% python3 -q
>>> import numpy as np
>>> import numpy.linalg as la
>>> np.set_printoptions(suppress=True, linewidth=140)
>>> rd = lambda a: np.round(a, 3) + 0
>>> rng = np.random.default_rng(391)
>>> t = rng.uniform(0, 2 * np.pi, 16)
>>> O, _ = la.qr(np.array([[1.6, -0.9], [1.6, 1.5], [0.4, -1.4], [-0.4, -0.5]]))
>>> W0 = 3 * np.c_[np.cos(t), np.sin(t)] @ O.T
>>> rd(W0)
array([[-2.013, -2.111, -0.456,  0.533],
       [-2.446, -1.222, -1.211,  0.242],
       [ 1.526,  2.492, -0.092, -0.673],
       [-1.976,  1.03 , -1.966, -0.414],
       [-1.488,  1.667, -1.916, -0.581],
       [ 1.434,  2.536, -0.181, -0.691],
       [ 1.053,  2.657, -0.522, -0.748],
       [ 1.98 ,  2.147,  0.413, -0.545],
       [ 2.28 ,  1.709,  0.849, -0.398],
       [ 0.5  ,  2.69 , -0.947, -0.786],
       [-2.432, -1.282, -1.171,  0.261],
       [-2.49 , -0.907, -1.398,  0.144],
       [-2.495, -0.836, -1.436,  0.123],
       [-2.486, -0.45 , -1.618,  0.007],
       [ 0.956, -2.131,  1.75 ,  0.694],
       [ 1.803, -1.288,  1.964,  0.483]])
>>> D = la.norm(W0[:, None] - W0[None], axis=-1)
>>> (D + 1e9 * np.eye(16)).round(6).argmin(axis=1)
array([10, 10,  5,  4,  3,  2,  5,  8,  7,  6,  1, 12, 11, 12, 15, 14])
>>> np.unravel_index(D.round(6).argmax(), D.shape)
(np.int64(0), np.int64(7))
>>> rd(D[:5, :5])
array([[0.   , 1.277, 5.941, 3.611, 4.233],
       [1.277, 0.   , 5.627, 2.509, 3.231],
       [5.941, 5.627, 0.   , 4.24 , 3.619],
       [3.611, 2.509, 4.24 , 0.   , 0.821],
       [4.233, 3.231, 3.619, 0.821, 0.   ]])
>>> G = W0.T @ W0
>>> print(rd(G))
[[ 59.702  26.679  31.093  -4.95 ]
 [ 26.679  53.826  -6.621 -14.87 ]
 [ 31.093  -6.621  26.237   3.619]
 [ -4.95  -14.87    3.619   4.234]]
>>> rd(np.diag(G))
array([59.702, 53.826, 26.237,  4.234])
>>> np.trace(G), rd((W0 ** 2).sum())
(np.float64(144.0), np.float64(144.0))
>>> labels = W0[:, 1] > np.median(W0[:, 1])
>>> f = W0[labels].mean(axis=0) - W0[~labels].mean(axis=0)
>>> labels.astype(int)
array([0, 0, 1, 1, 1, 1, 1, 1, 1, 1, 0, 0, 0, 0, 0, 0])
>>> data = np.load("dump.npy")
>>> rd(data)
array([[-0.707,  0.   ,  0.   ,  0.   , -0.707,  0.   ,  0.   ,  0.   ,  0.   ],
       [ 0.   ,  1.   ,  0.   ,  0.   ,  0.   ,  0.   ,  0.   ,  0.   ,  0.   ],
       [ 0.   ,  0.   ,  1.   ,  0.   ,  0.   ,  0.   ,  0.   ,  0.   ,  0.   ],
       [ 0.   ,  0.   ,  0.   ,  1.   ,  0.   ,  0.   ,  0.   ,  0.   ,  0.   ],
       [ 0.707,  0.   ,  0.   ,  0.   , -0.707,  0.   ,  0.   ,  0.   ,  0.   ],
       [ 0.   ,  0.   ,  0.   ,  0.   ,  0.   ,  1.   ,  0.   ,  0.   ,  0.   ],
       [ 0.   ,  0.   ,  0.   ,  0.   ,  0.   ,  0.   ,  1.   ,  0.   ,  0.   ],
       [ 0.   ,  0.   ,  0.   ,  0.   ,  0.   ,  0.   ,  0.   ,  1.   ,  0.   ],
       [ 0.   ,  0.   ,  0.   ,  0.   ,  0.   ,  0.   ,  0.   ,  0.   ,  1.   ]])
>>> data[:, 6] @ data[:, 4]
np.float64(0.0)
>>> rd(data.T @ data)
array([[1., 0., 0., 0., 0., 0., 0., 0., 0.],
       [0., 1., 0., 0., 0., 0., 0., 0., 0.],
       [0., 0., 1., 0., 0., 0., 0., 0., 0.],
       [0., 0., 0., 1., 0., 0., 0., 0., 0.],
       [0., 0., 0., 0., 1., 0., 0., 0., 0.],
       [0., 0., 0., 0., 0., 1., 0., 0., 0.],
       [0., 0., 0., 0., 0., 0., 1., 0., 0.],
       [0., 0., 0., 0., 0., 0., 0., 1., 0.],
       [0., 0., 0., 0., 0., 0., 0., 0., 1.]])
>>> print(rd(la.norm(data, axis=0)))
[1. 1. 1. 1. 1. 1. 1. 1. 1.]
>>> out = data / la.norm(data, axis=1, keepdims=True)
>>> G = out @ out.T
>>> np.degrees(np.arccos(np.clip(G[8, 3], -1, 1)))
np.float64(90.0)
>>> Uu, sig, vt = la.svd(data, full_matrices=False)
>>> np.allclose(Uu * sig @ vt, data)
True
>>> print(rd(np.cumsum(sig ** 2) / np.sum(sig ** 2)))
[0.111 0.222 0.333 0.444 0.556 0.667 0.778 0.889 1.   ]
>>> print(np.sqrt((sig ** 2).sum()), rd(la.norm(data)))
3.0 3.0
>>> m1 = np.load("x.npy")
>>> print(m1)
[[4. 0. 3. 0.]
 [0. 4. 0. 3.]
 [3. 0. 4. 0.]
 [0. 3. 0. 4.]]
>>> out = la.inv(m1)
>>> m1 @ out
array([[1., 0., 0., 0.],
       [0., 1., 0., 0.],
       [0., 0., 1., 0.],
       [0., 0., 0., 1.]])
>>> rd(la.det(m1) * la.det(out))
np.float64(1.0)
>>> print((np.abs(out) > 1e-9).astype(int))
[[1 0 1 0]
 [0 1 0 1]
 [1 0 1 0]
 [0 1 0 1]]
>>> print(rd(la.det(m1) * out))
[[ 28.   0. -21.   0.]
 [  0.  28.   0. -21.]
 [-21.   0.  28.   0.]
 [  0. -21.   0.  28.]]
>>> X = np.vander(np.arange(5) - 1, 4, increasing=True)
>>> X
array([[ 1, -1,  1, -1],
       [ 1,  0,  0,  0],
       [ 1,  1,  1,  1],
       [ 1,  2,  4,  8],
       [ 1,  3,  9, 27]])
>>> rd(W0 @ la.pinv(W0) @ W0)
array([[-2.013, -2.111, -0.456,  0.533],
       [-2.446, -1.222, -1.211,  0.242],
       [ 1.526,  2.492, -0.092, -0.673],
       [-1.976,  1.03 , -1.966, -0.414],
       [-1.488,  1.667, -1.916, -0.581],
       [ 1.434,  2.536, -0.181, -0.691],
       [ 1.053,  2.657, -0.522, -0.748],
       [ 1.98 ,  2.147,  0.413, -0.545],
       [ 2.28 ,  1.709,  0.849, -0.398],
       [ 0.5  ,  2.69 , -0.947, -0.786],
       [-2.432, -1.282, -1.171,  0.261],
       [-2.49 , -0.907, -1.398,  0.144],
       [-2.495, -0.836, -1.436,  0.123],
       [-2.486, -0.45 , -1.618,  0.007],
       [ 0.956, -2.131,  1.75 ,  0.694],
       [ 1.803, -1.288,  1.964,  0.483]])
>>> print(np.unique(W0.round(6), axis=0).shape)
(16, 4)
